$ python -q
>>> import numpy as np
>>> np.set_printoptions(suppress=True, linewidth=140)
>>> mat = np.load("sample5.npy")
>>> mat
array([[0, 0, 0, 0, 0, 0, 1, 0, 0],
       [0, 0, 0, 0, 0, 1, 0, 0, 0],
       [0, 0, 0, 0, 1, 0, 0, 0, 0],
       [0, 1, 0, 0, 0, 0, 0, 0, 0],
       [0, 0, 1, 0, 0, 0, 0, 0, 0],
       [0, 0, 0, 0, 0, 0, 0, 1, 0],
       [0, 0, 0, 0, 0, 0, 0, 0, 1],
       [1, 0, 0, 0, 0, 0, 0, 0, 0],
       [0, 0, 0, 1, 0, 0, 0, 0, 0]])
>>> x = np.array([2, 1, 3, 3, 1, 0, -1, 1, 3])
>>> target = mat @ x
>>> target
array([-1,  0,  1,  1,  3,  1,  3,  2,  3])
>>> np.round(np.linalg.solve(mat, mat[:, 5]), 2)
array([0., 0., 0., 0., 0., 1., 0., 0., 0.])
>>> np.round(np.linalg.solve(mat, target), 2)
array([ 2.,  1.,  3.,  3.,  1.,  0., -1.,  1.,  3.])
>>> x = np.array([7, 3, -2, -1, -7, -6, -5, 0, -3])
>>> target = mat @ x
>>> beta, lr = np.zeros(9), 1 / np.linalg.norm(mat, 2) ** 2
>>> for i in range(12):
...     beta -= lr * mat.T @ (mat @ beta - target)
...     if i % 2 == 0: print(i, round(np.linalg.norm(mat @ beta - target), 2))
... 
0 0.0
2 0.0
4 0.0
6 0.0
8 0.0
10 0.0
>>> beta
array([ 7.,  3., -2., -1., -7., -6., -5.,  0., -3.])
>>> x = np.array([1, 3, -3, -5, -2, 2, -5, 5, -4])
>>> np.round(np.sort(np.abs(np.degrees(np.angle(np.linalg.eigvals(mat))))), 2)
array([  0.  ,   0.  ,  51.43,  51.43, 102.86, 102.86, 154.29, 154.29, 180.  ])
>>> (np.linalg.matrix_power((mat != 0) + (mat.T != 0) + np.eye(9), 9) > 0).astype(int)
array([[1, 1, 0, 1, 0, 1, 1, 1, 1],
       [1, 1, 0, 1, 0, 1, 1, 1, 1],
       [0, 0, 1, 0, 1, 0, 0, 0, 0],
       [1, 1, 0, 1, 0, 1, 1, 1, 1],
       [0, 0, 1, 0, 1, 0, 0, 0, 0],
       [1, 1, 0, 1, 0, 1, 1, 1, 1],
       [1, 1, 0, 1, 0, 1, 1, 1, 1],
       [1, 1, 0, 1, 0, 1, 1, 1, 1],
       [1, 1, 0, 1, 0, 1, 1, 1, 1]])
>>> mat @ mat
array([[0, 0, 0, 0, 0, 0, 0, 0, 1],
       [0, 0, 0, 0, 0, 0, 0, 1, 0],
       [0, 0, 1, 0, 0, 0, 0, 0, 0],
       [0, 0, 0, 0, 0, 1, 0, 0, 0],
       [0, 0, 0, 0, 1, 0, 0, 0, 0],
       [1, 0, 0, 0, 0, 0, 0, 0, 0],
       [0, 0, 0, 1, 0, 0, 0, 0, 0],
       [0, 0, 0, 0, 0, 0, 1, 0, 0],
       [0, 1, 0, 0, 0, 0, 0, 0, 0]])
>>> np.round(np.linalg.det(mat), 2)
np.float64(-1.0)
>>> (mat != 0).astype(int)
array([[0, 0, 0, 0, 0, 0, 1, 0, 0],
       [0, 0, 0, 0, 0, 1, 0, 0, 0],
       [0, 0, 0, 0, 1, 0, 0, 0, 0],
       [0, 1, 0, 0, 0, 0, 0, 0, 0],
       [0, 0, 1, 0, 0, 0, 0, 0, 0],
       [0, 0, 0, 0, 0, 0, 0, 1, 0],
       [0, 0, 0, 0, 0, 0, 0, 0, 1],
       [1, 0, 0, 0, 0, 0, 0, 0, 0],
       [0, 0, 0, 1, 0, 0, 0, 0, 0]])
